$ python -q
>>> import numpy as np
>>> import numpy.linalg as la
>>> np.set_printoptions(suppress=True, linewidth=160)
>>> f = np.array([0, 2, 2])
>>> rng = np.random.default_rng(4373)
>>> E = np.outer(rng.normal(size=11), f) + 0.3 * rng.normal(size=(11, 3))
>>> E.round(1) + 0
array([[-0.1,  0.9,  1.5],
       [ 0.2, -0.1,  0.1],
       [ 0. ,  0.5,  0.5],
       [-0.2, -0.6, -0.5],
       [-0.1, -1.1, -1. ],
       [ 0.5, -2.3, -2.4],
       [ 0.5, -3.8, -4.2],
       [ 0.3, -5.5, -5.6],
       [ 0. , -0.8, -1.4],
       [-0.1,  4.4,  4.3],
       [ 0.2,  0.2,  0. ]])
>>> Y = np.c_[E[:, :2] @ np.array([[2, 1], [3, 2]]), np.array([8, 7, 4, 4, 7, 4, 6, 0, 0, 1, 6])]
>>> print(Y.round(1))
[[  2.6   1.7   8. ]
 [  0.2   0.1   7. ]
 [  1.6   1.1   4. ]
 [ -2.3  -1.4   4. ]
 [ -3.5  -2.3   7. ]
 [ -5.8  -4.    4. ]
 [-10.5  -7.1   6. ]
 [-15.9 -10.7   0. ]
 [ -2.3  -1.5   0. ]
 [ 12.9   8.7   1. ]
 [  1.1   0.7   6. ]]
>>> print(np.round(la.lstsq(E, Y[:, 0])[0], 1) + 0)
[2. 3. 0.]
>>> la.matrix_rank(Y)
np.int64(3)
>>> Xs = E - E.mean(axis=0)
>>> Uu, sv, Vt = la.svd(Xs, full_matrices=False)
>>> (np.sign(Uu[:, 0]) == np.sign(Uu[0, 0])).astype(int)
array([1, 1, 1, 1, 0, 0, 0, 0, 0, 1, 1])
>>> print(np.round(Vt[0] * np.sign(Vt[0, np.abs(Vt[0]).argmax()]), 1) + 0)
[0.  0.7 0.7]
>>> print(np.searchsorted(np.cumsum(sv ** 2) / (sv ** 2).sum(), 0.9) + 1)
1
>>> W1 = np.array([[2, 2, 0], [1, 2, -2], [-1, 1, -2]])
>>> b = np.array([-9, 9, -8])
>>> H = np.maximum(E @ W1 + b, 0)
>>> H.round(1)
array([[ 0. , 12.1,  0. ],
       [ 0. ,  9.3,  0. ],
       [ 0. , 10.6,  0. ],
       [ 0. ,  6.9,  0. ],
       [ 0. ,  5.5,  0. ],
       [ 0. ,  3.1,  1.3],
       [ 0. ,  0. ,  7.9],
       [ 0. ,  0. , 14.3],
       [ 0. ,  6. ,  0. ],
       [ 0. , 21.8,  0. ],
       [ 0. ,  9.8,  0. ]])
>>> np.round((H > 0).mean(axis=0), 1)
array([0. , 0.8, 0.3])
>>> basis = np.array([[1, 2, 5], [-3, -3, 0], [4, -2, -2]])
>>> (H @ basis).round(6).argmax(axis=1)
array([2, 2, 2, 2, 2, 2, 0, 0, 2, 2, 2])
>>> print(W1 @ basis)
[[ -4  -2  10]
 [-13   0   9]
 [-12  -1  -1]]
